$ python -q
>>> import numpy as np
>>> import numpy.linalg as la
>>> np.set_printoptions(precision=2, suppress=True, linewidth=100, floatmode="fixed")
>>> tidy = lambda a: np.round(a, 2) + 0
>>> K = np.loadtxt("w.csv", delimiter=",")
>>> K
array([[  0.40,  -0.50,  -0.30,   0.50,   0.40,   0.00,   1.00,  -0.30,   0.10,  -0.40,   0.40],
       [ -0.60,   0.50,  -0.30,  -0.70,  -0.10,  -6.00,  -1.00,  -0.50,  -0.90,  -0.30,   1.00],
       [  0.60,  -0.50,  -0.30,  -0.90,   0.70, -16.00,  -0.80,   0.50,  -1.30,  -1.00,   0.00],
       [ -1.20,   0.50,  -1.10,   1.30,   0.00, -15.00,  -0.30,   1.50,   0.80,   0.90,   0.40],
       [  1.60,   1.50,   0.20,   1.10,   0.20,   8.00,   0.80,   1.30,   0.10,  -1.50,   0.10],
       [ -0.60,  -1.60,   0.00,  -1.10,  -0.10,   6.00,  -2.00,   1.20,  -0.70,  -0.70,   0.00],
       [ -1.00,  -0.10,  -0.20,  -0.80,   1.20,  -7.00,  -0.20,   1.10,  -0.30,   0.60,  -1.30],
       [  0.20,  -0.20,  -0.20,   1.50,  -0.70,  -4.00,   0.80,  -0.50,  -0.70,  -1.00,  -0.30],
       [ -0.50,   0.10,   0.00,  -0.90,  -0.70,  -8.00,  -0.30,   0.30,  -2.70,   1.00,   0.00],
       [  1.90,   1.00,  -0.20,  -0.70,   0.00,  -6.00,   0.20,   0.70,   0.00,   1.30,   0.00],
       [  0.50,   0.80,  -0.50,   1.20,   0.90,   6.00,  -0.30,   1.20,   0.70,  -0.90,  -0.80]])
>>> # column 5 is much longer than the rest
>>> u, v = K[2], K[5]
>>> tidy(u @ u)
np.float64(261.58)
>>> p = (u @ v) / (u @ u) * u
>>> print(tidy(la.norm(u + v) ** 2 + la.norm(u - v) ** 2))
616.28
